$ ipython --no-banner

In [1]: import numpy as np

In [2]: np.set_printoptions(precision=2, suppress=True, linewidth=100)

In [3]: tidy = lambda a: np.round(a, 2) + 0

In [4]: B = np.array([[1, 1, 2, 0], [0, 3, 1, 2], [1, 2, 2, 3], [3, 3, 0, 3]])

In [5]: W0 = np.triu(B, 1)

In [6]: print(W0)
[[0 1 2 0]
 [0 0 1 2]
 [0 0 0 3]
 [0 0 0 0]]

In [7]: P = np.triu(np.array([[2, 2, 0, -1], [0, -1, -2, -1], [2, 0, 2, 0], [1, 1, 2, 2]]), 1) + np.eye(4)

In [8]: B = P @ W0 @ np.linalg.inv(P)

In [9]: print(tidy(np.linalg.det(B)))
0.0

In [10]: print(np.trace(B), np.trace(W0))
0.0 0

In [11]: print(W0 @ W0)
[[0 0 1 8]
 [0 0 0 3]
 [0 0 0 0]
 [0 0 0 0]]

In [12]: print(tidy(np.sort(np.linalg.eigvals(W0))))
[0. 0. 0. 0.]

In [13]: try:
    ...:     np.linalg.inv(W0)
    ...: except np.linalg.LinAlgError as e:
    ...:     print("failed:", e)
    ...: 
failed: Singular matrix

In [14]: print(np.linalg.matrix_power(W0 - np.diag(np.diag(W0)), 4))
[[0 0 0 0]
 [0 0 0 0]
 [0 0 0 0]
 [0 0 0 0]]

In [15]: r = np.linalg.matrix_rank(W0)

In [16]: print(r)
3

In [17]: N = np.linalg.svd(W0)[2][r:].T

In [18]: print(N[:, 0] / N[np.abs(N[:, 0]).round(6).argmax(), 0])
[ 1. -0. -0. -0.]

In [19]: print(np.linalg.matrix_rank(W0.T @ W0), np.linalg.matrix_rank(W0 @ W0.T))
3 3

In [20]: print(N.shape)
(4, 1)

In [21]: mat = np.load("dump.npy")

In [22]: print(mat)
[[ 10.81   3.23   2.56]
 [ 10.05   1.76   2.31]
 [  9.63   2.78  -0.02]
 [ 11.27   0.28   3.24]
 [-22.11 -36.22 -18.54]
 [-23.61 -36.96 -18.25]
 [-22.31 -36.37 -17.86]
 [ 10.04   3.17   1.83]
 [  8.92   1.49   2.65]
 [-22.99 -37.4  -19.83]]

In [23]: U, sigma, Vt = np.linalg.svd(mat, full_matrices=False)

In [24]: print(tidy(sigma))
[95.93 18.27  3.13]

In [25]: print(U.shape, sigma.shape, Vt.shape)
(10, 3) (3,) (3, 3)

In [26]: print((sigma > 1e-8).sum())
3

In [27]: print(np.abs(U[:, 0]).round(6).argmax())
9

In [28]: U, sigma, Vt = np.linalg.svd(W0)

In [29]: V = Vt[:(sigma > 1e-8).sum()]

In [30]: rng = np.random.default_rng(741766)

In [31]: vec = W0[2] + -2 * W0[0] + rng.integers(2) * np.eye(4)[1]

In [32]: print(vec)
[ 0. -2. -4.  3.]

In [33]: print(tidy(np.diag(V.T @ V)))
[0. 1. 1. 1.]

In [34]: print(tidy(V.T @ V))
[[0. 0. 0. 0.]
 [0. 1. 0. 0.]
 [0. 0. 1. 0.]
 [0. 0. 0. 1.]]

In [35]: print(np.linalg.matrix_rank(np.vstack([W0, vec])))
3

In [36]: C = mat[[7, 6]].astype(float)

In [37]: for _ in range(3):
    ...:     labels = np.linalg.norm(mat[:, None] - C, axis=-1).argmin(axis=1)
    ...:     C = np.array([mat[labels == j].mean(axis=0) for j in range(2)])
    ...: 

In [38]: print(labels)
[0 0 0 0 1 1 1 0 0 1]

In [39]: print(np.bincount(labels))
[6 4]

In [40]: F = np.tril(np.array([[5, -2, -4, 5, 4, 1, -2, 3, 2],
    ...:     [-4, 5, 1, -3, 3, 2, -1, 1, 4],
    ...:     [2, -5, 5, 2, -3, 5, 2, 5, 3],
    ...:     [-3, 4, -4, 5, 3, 4, -5, 4, -4],
    ...:     [-1, 0, -2, -2, 0, -1, -3, 0, -3],
    ...:     [5, -1, 0, -2, -3, -1, -5, 4, 3],
    ...:     [4, 0, -4, 3, -2, 0, 0, -1, 0],
    ...:     [-3, 1, 2, -1, -1, 5, 3, 1, -1],
    ...:     [-5, -1, 0, -3, 5, -1, -3, 5, -4]]), -1) + np.eye(9, dtype=int)

In [41]: print(F)
[[ 1  0  0  0  0  0  0  0  0]
 [-4  1  0  0  0  0  0  0  0]
 [ 2 -5  1  0  0  0  0  0  0]
 [-3  4 -4  1  0  0  0  0  0]
 [-1  0 -2 -2  1  0  0  0  0]
 [ 5 -1  0 -2 -3  1  0  0  0]
 [ 4  0 -4  3 -2  0  1  0  0]
 [-3  1  2 -1 -1  5  3  1  0]
 [-5 -1  0 -3  5 -1 -3  5  1]]

In [42]: print(F @ F)
[[  1   0   0   0   0   0   0   0   0]
 [ -8   1   0   0   0   0   0   0   0]
 [ 24 -10   1   0   0   0   0   0   0]
 [-30  28  -8   1   0   0   0   0   0]
 [  0   2   4  -4   1   0   0   0   0]
 [ 23 -10  14   2  -6   1   0   0   0]
 [ -7  32 -16  10  -4   0   1   0   0]
 [ 35 -17  -2  -1 -23  10   6   1   0]
 [-34  -8  24 -28  14  23   9  10   1]]

In [43]: print(tidy(np.sort(np.abs(np.linalg.eigvals(F)))))
[1. 1. 1. 1. 1. 1. 1. 1. 1.]

In [44]: print(tidy(np.linalg.det(F)))
1.0

In [45]: print(np.trace(F))
9

In [46]: print(tidy(np.abs(np.linalg.eigvals(F)).max()))
1.0

In [47]: data = np.loadtxt("block6.csv", delimiter=",")

In [48]: print(data)
[[ 1.  0.  0.  0.  0.  0.  0.  0.]
 [ 0.  1.  0.  0.  0.  0.  0.  0.]
 [ 0.  0.  1.  0.  0.  0.  0.  0.]
 [ 0.  0.  0.  1.  0.  0.  0.  0.]
 [ 0.  0.  0.  0.  1.  0.  0.  0.]
 [ 0.  0.  0.  0.  0.  1.  0.  0.]
 [ 0.  0.  0.  0.  0.  0. -1.  0.]
 [ 0.  0.  0.  0.  0.  0.  0. -1.]]

In [49]: print(np.all(np.linalg.eigvalsh(data) > 0))
False

In [50]: print(tidy(np.linalg.eigvalsh(data).min()))
-1.0

In [51]: print([round(float(np.linalg.det(data[:i, :i])), 2) + 0 for i in range(1, 9)])
[1.0, 1.0, 1.0, 1.0, 1.0, 1.0, -1.0, 1.0]
